% python3 -q
>>> import numpy as np
>>> np.set_printoptions(precision=2, suppress=True, linewidth=120)
>>> tidy = lambda a: np.round(a, 2) + 0
>>> E = np.load("case16.npy")
>>> tidy(E)
array([[ -7.47,   6.56,   4.75,   4.75, -14.53],
       [ -7.01,   6.27,   4.5 ,   4.5 , -13.52],
       [ -4.59,   4.57,   3.06,   3.06,  -8.07],
       [ -4.04,   4.12,   2.69,   2.69,  -6.82],
       [ -3.48,   3.62,   2.27,   2.27,  -5.49],
       [ -2.68,   2.81,   1.63,   1.63,  -3.6 ],
       [ -1.67,   1.53,   0.66,   0.66,  -1.25],
       [ -0.94,   0.43,  -0.03,  -0.03,  -0.08],
       [ -0.28,   0.02,  -0.08,  -0.08,   0.01],
       [ -0.16,   0.01,  -0.05,  -0.05,   0.  ],
       [  1.86,   0.33,   0.74,   0.74,   0.37],
       [  3.14,   0.67,   1.25,   1.25,   0.92],
       [  3.74,   0.84,   1.48,   1.48,   1.23],
       [  4.94,   1.17,   1.93,   1.93,   1.92],
       [  5.1 ,   1.21,   1.99,   1.99,   2.02],
       [  7.67,   1.91,   2.89,   2.89,   3.76],
       [  9.7 ,   2.45,   3.56,   3.56,   5.29],
       [ 10.19,   2.58,   3.71,   3.71,   5.67],
       [ 19.7 ,   4.9 ,   6.46,   6.46,  13.94],
       [ 25.21,   6.14,   7.89,   7.89,  19.19],
       [ 31.17,   7.41,   9.34,   9.34,  25.12],
       [ 33.85,   7.97,   9.97,   9.97,  27.85]])
>>> other = np.array([[2, 1, 0], [-2, 1, 2], [1, -1, 1], [-2, -1, 2], [1, -2, -2]])
>>> np.vstack([E, other.T]).shape
(25, 5)
>>> tidy(np.linalg.norm(E, 2) / np.linalg.norm(E))
np.float64(0.95)
>>> np.argsort(-np.linalg.norm(E, axis=0).round(6), kind="stable")[:3]
array([0, 4, 2])
>>> np.linalg.cond(E) > 100
np.True_
>>> D = np.linalg.norm(E[:, None] - E[None], axis=-1)
>>> (D + 1e9 * np.eye(22)).round(6).argmin(axis=1)
array([ 1,  0,  3,  2,  3,  4,  7,  8,  9,  8, 11, 12, 11, 14, 13, 16, 17, 16, 19, 18, 21, 20])
>>> np.linalg.matrix_rank(D ** 2)
np.int64(5)
>>> D.shape
(22, 22)
>>> tidy(D[:5, :5])
array([[ 0.  ,  1.2 ,  7.72,  9.25, 10.88],
       [ 1.2 ,  0.  ,  6.52,  8.05,  9.68],
       [ 7.72,  6.52,  0.  ,  1.53,  3.17],
       [ 9.25,  8.05,  1.53,  0.  ,  1.64],
       [10.88,  9.68,  3.17,  1.64,  0.  ]])
>>> D.mean(axis=1).argmax()
np.int64(21)
>>> Xs = E - E.mean(axis=0)
>>> U, sv, Vh = np.linalg.svd(Xs, full_matrices=False)
>>> tidy(Xs.mean(axis=0))
array([0., 0., 0., 0., 0.])
>>> tidy(sv)
array([74.79, 17.3 ,  3.85,  0.  ,  0.  ])
>>> np.linalg.matrix_rank(Xs)
np.int64(3)
>>> np.abs(U[:, 0]).argmax()
np.int64(21)
>>> tidy(Vh[0] * np.sign(Vh[0, np.abs(Vh[0]).argmax()]))
array([0.72, 0.07, 0.14, 0.14, 0.66])
>>> Z = E[[21, 1]].astype(float)
>>> for _ in range(3):
...     lab = np.linalg.norm(E[:, None] - Z, axis=-1).argmin(axis=1)
...     Z = np.array([E[lab == j].mean(axis=0) for j in range(2)])
... 
>>> lab
array([1, 1, 1, 1, 1, 1, 1, 1, 1, 1, 1, 1, 1, 1, 1, 1, 1, 1, 0, 0, 0, 0])
>>> np.abs(Z[1] - Z[0]).argmax()
np.int64(0)
>>> tidy(Z[1] - Z[0])
array([-26.7 ,  -4.32,  -6.36,  -6.36, -23.31])
>>> tidy(Z)
array([[27.48,  6.6 ,  8.41,  8.41, 21.52],
       [ 0.78,  2.28,  2.05,  2.05, -1.79]])
